% ipython --no-banner

In [1]: import numpy as np

In [2]: np.set_printoptions(precision=2, suppress=True, linewidth=200, floatmode="fixed")

In [3]: def tidy(a):
   ...:     return np.round(a, 2) + 0
   ...: 

In [4]: X = np.array([[0.5, 0.5, 0.0, 0.0],
   ...:     [0.0, 0.5, 0.5, 0.0],
   ...:     [0.0, 0.0, 0.5, 0.5],
   ...:     [0.0, 0.0, 0.0, 1.0]])

In [5]: # triangular, det is the product of the diagonal

In [6]: hat = np.triu(np.array([[3, 0, 1, 0], [2, 1, 2, 3], [0, 0, 2, 3], [2, 1, 0, 3]]), 1) + np.eye(4)

In [7]: A2 = hat @ X @ np.linalg.inv(hat)

In [8]: print(np.trace(A2), np.trace(X))
2.5 2.5

In [9]: print(hat @ X - X @ hat)
[[ 0.00  0.00 -1.00 -1.00]
 [ 0.00  0.00  0.00  1.00]
 [ 0.00  0.00  0.00  1.50]
 [ 0.00  0.00  0.00  0.00]]

In [10]: r0 = np.array([-3, 2, -2])

In [11]: print(np.polyval(r0, X[3]))
[-2.00 -2.00 -2.00 -3.00]

In [12]: print(np.correlate(X[3], X[0], "full"))
[0.00 0.00 0.00 0.00 0.00 0.50 0.50]

In [13]: A = np.load("layer8.npy")

In [14]: print(A)
[[0 9 6 3 5 3]
 [0 0 1 1 8 0]
 [0 0 0 1 4 4]
 [0 0 0 0 9 3]
 [0 0 0 0 0 6]
 [0 0 0 0 0 0]]

In [15]: Uu, sv, Vt = np.linalg.svd(A)

In [16]: print(tidy(sv))
[15.88  9.31  6.70  1.03  0.48  0.00]

In [17]: A2 = Uu[:, :5] @ np.diag(sv[:5]) @ Vt[:5]

In [18]: print(tidy(np.linalg.norm(A - A2, 2)), sv[5])
0.0 0.0

In [19]: print(tidy(A2))
[[0.00 9.00 6.00 3.00 5.00 3.00]
 [0.00 0.00 1.00 1.00 8.00 0.00]
 [0.00 0.00 0.00 1.00 4.00 4.00]
 [0.00 0.00 0.00 0.00 9.00 3.00]
 [0.00 0.00 0.00 0.00 0.00 6.00]
 [0.00 0.00 0.00 0.00 0.00 0.00]]

In [20]: print(tidy(np.linalg.norm(A - A2) / np.linalg.norm(A)))
0.0

In [21]: print(A @ A)
[[  0   0   9  15 123  63]
 [  0   0   0   1  13  55]
 [  0   0   0   0   9  27]
 [  0   0   0   0   0  54]
 [  0   0   0   0   0   0]
 [  0   0   0   0   0   0]]

In [22]: print([int(np.linalg.matrix_rank(np.linalg.matrix_power(A, p))) for p in range(1, 7)])
[5, 4, 3, 2, 1, 0]

In [23]: print(tidy(np.sort(np.linalg.eigvals(A))))
[0.00 0.00 0.00 0.00 0.00 0.00]

In [24]: print(np.linalg.matrix_rank(A - A[0, 0] * np.eye(6)))
5

In [25]: print(np.prod(np.diag(A)), tidy(np.linalg.det(A)))
0 0.0
